$ python -q
>>> import numpy as np
>>> import numpy.linalg as la
>>> np.set_printoptions(precision=2, suppress=True, linewidth=100, sign=" ")
>>> data = np.load("out10.npy")
>>> print(data)
[[ 0.09  0.18  0.08 -0.15  0.1   0.12]
 [ 0.18  0.37  0.08 -0.27  0.22  0.27]
 [ 0.08  0.08  0.68 -0.33 -0.21 -0.22]
 [-0.15 -0.27 -0.33  0.31 -0.06 -0.08]
 [ 0.1   0.22 -0.21 -0.06  0.24  0.27]
 [ 0.12  0.27 -0.22 -0.08  0.27  0.31]]
>>> rng = np.random.default_rng(878)
>>> z = rng.permutation(6)
>>> print(z)
[ 4  5  1  0  2  3]
>>> A2 = data[z][:, z]
>>> print(round(float(la.det(A2)), 2), np.round(la.det(data[z]), 2))
-0.0 0.0
>>> print(np.allclose(A2, data))
False
>>> print(round(float(np.trace(la.pinv(data) @ data)), 2))
2.0
>>> print(np.abs(np.diag(la.qr(data)[1])) > 1e-9)
[ True  True False False False False]
>>> print(data @ la.pinv(data) @ data)
[[ 0.09  0.18  0.08 -0.15  0.1   0.12]
 [ 0.18  0.37  0.08 -0.27  0.22  0.27]
 [ 0.08  0.08  0.68 -0.33 -0.21 -0.22]
 [-0.15 -0.27 -0.33  0.31 -0.06 -0.08]
 [ 0.1   0.22 -0.21 -0.06  0.24  0.27]
 [ 0.12  0.27 -0.22 -0.08  0.27  0.31]]
>>> ev, V = la.eigvalsh(data)
Traceback (most recent call last):
  File "<python-input-14>", line 1, in <module>
    ev, V = la.eigvalsh(data)
    ^^^^^
ValueError: too many values to unpack (expected 2)
>>> ev, V = la.eigh(data)
>>> print((ev > 1e-8).sum(), (ev < -1e-8).sum())
2 0
>>> print(V @ np.diag(ev) @ V.T)
[[ 0.09  0.18  0.08 -0.15  0.1   0.12]
 [ 0.18  0.37  0.08 -0.27  0.22  0.27]
 [ 0.08  0.08  0.68 -0.33 -0.21 -0.22]
 [-0.15 -0.27 -0.33  0.31 -0.06 -0.08]
 [ 0.1   0.22 -0.21 -0.06  0.24  0.27]
 [ 0.12  0.27 -0.22 -0.08  0.27  0.31]]
>>> print(ev.round(2) + 0)
[ 0.  0.  0.  0.  1.  1.]
>>> print(np.round(la.eigvalsh(data @ data), 2) + 0)
[ 0.  0.  0.  0.  1.  1.]
>>> print(np.round(la.svd(data, compute_uv=False), 2) + 0)
[ 1.  1.  0.  0.  0.  0.]
>>> rk = la.matrix_rank(data)
>>> print(rk)
2
>>> N = la.svd(data)[2][rk:].T
>>> print(N.shape)
(6, 4)
>>> print(np.round(data @ N, 2) + 0)
[[ 0.  0.  0.  0.]
 [ 0.  0.  0.  0.]
 [ 0.  0.  0.  0.]
 [ 0.  0.  0.  0.]
 [ 0.  0.  0.  0.]
 [ 0.  0.  0.  0.]]
>>> print([int(la.matrix_rank(data[:i])) for i in range(1, len(data) + 1)])
[1, 2, 2, 2, 2, 2]
>>> left, sv, Vt = la.svd(data, full_matrices=False)
>>> print(np.round(left.T @ left, 2) + 0)
[[ 1.  0.  0.  0.  0.  0.]
 [ 0.  1.  0.  0.  0.  0.]
 [ 0.  0.  1.  0.  0.  0.]
 [ 0.  0.  0.  1.  0.  0.]
 [ 0.  0.  0.  0.  1.  0.]
 [ 0.  0.  0.  0.  0.  1.]]
>>> print((sv > 1e-8).sum())
2
>>> print(np.round(Vt @ Vt.T, 2) + 0)
[[ 1.  0.  0.  0.  0.  0.]
 [ 0.  1.  0.  0.  0.  0.]
 [ 0.  0.  1.  0.  0.  0.]
 [ 0.  0.  0.  1.  0.  0.]
 [ 0.  0.  0.  0.  1.  0.]
 [ 0.  0.  0.  0.  0.  1.]]
>>> K = np.load("m.npy")
>>> print(K)
[[ 1 -2  4 -8]
 [ 1 -1  1 -1]
 [ 1  0  0  0]]
>>> A2 = np.array([[-2, -1, 0], [-3, -3, 1]])
>>> cent = np.kron(A2, K)
>>> print(np.round(la.norm(cent, 2), 2), round(la.norm(A2, 2) * la.norm(K, 2), 2))
45.3 45.3
>>> print(la.matrix_rank(cent))
6
>>> A2 = K / np.sqrt((K ** 2).mean(axis=1, keepdims=True))
>>> print(la.norm(A2, axis=1))
[ 2.  2.  2.]
>>> print(la.matrix_rank(K - K.mean(axis=1, keepdims=True)))
3
>>> print(la.matrix_rank(A2) == la.matrix_rank(K))
True
>>> print(K - K[0])
[[ 0  0  0  0]
 [ 0  1 -3  7]
 [ 0  2 -4  8]]
>>> print(la.matrix_rank(K))
3
>>> left, sv = la.svd(K)
Traceback (most recent call last):
  File "<python-input-43>", line 1, in <module>
    left, sv = la.svd(K)
    ^^^^^^^^
ValueError: too many values to unpack (expected 2)
>>> left, sv, Vt = la.svd(K, full_matrices=False)
>>> print(round(np.sqrt((sv ** 2).sum()), 2), round(float(la.norm(K)), 2))
9.49 9.49
>>> print(np.round(Vt @ Vt.T, 2) + 0)
[[ 1.  0.  0.]
 [ 0.  1.  0.]
 [ 0.  0.  1.]]
>>> print(left.shape, sv.shape, Vt.shape)
(3, 3) (3,) (3, 4)
>>> print((sv > 1e-8).sum())
3
>>> print(sv)
[ 9.37  1.4   0.57]
>>> print(np.round(left.T @ K @ Vt.T, 2) + 0)
[[ 9.37  0.    0.  ]
 [ 0.    1.4   0.  ]
 [ 0.    0.    0.57]]
>>> print(np.cumsum(sv ** 2) / np.sum(sv ** 2))
[ 0.97  1.    1.  ]
>>> ang = np.radians(60)
>>> Rm = np.eye(4)
>>> Rm[2, 2] = Rm[3, 3] = np.cos(ang)
>>> Rm[2, 3], Rm[3, 2] = -np.sin(ang), np.sin(ang)
>>> print(Rm)
[[ 1.    0.    0.    0.  ]
 [ 0.    1.    0.    0.  ]
 [ 0.    0.    0.5  -0.87]
 [ 0.    0.    0.87  0.5 ]]
>>> A2 = K @ Rm.T
>>> print(la.svd(K, compute_uv=False), la.svd(A2, compute_uv=False))
[ 9.37  1.4   0.57] [ 9.37  1.4   0.57]
>>> print(np.allclose(la.norm(K, axis=1), la.norm(A2, axis=1)))
True
>>> print(np.allclose(K @ K.T, A2 @ A2.T))
True
>>> print(np.abs(A2 - K).max(axis=0))
[ 0.    0.    4.93  7.46]
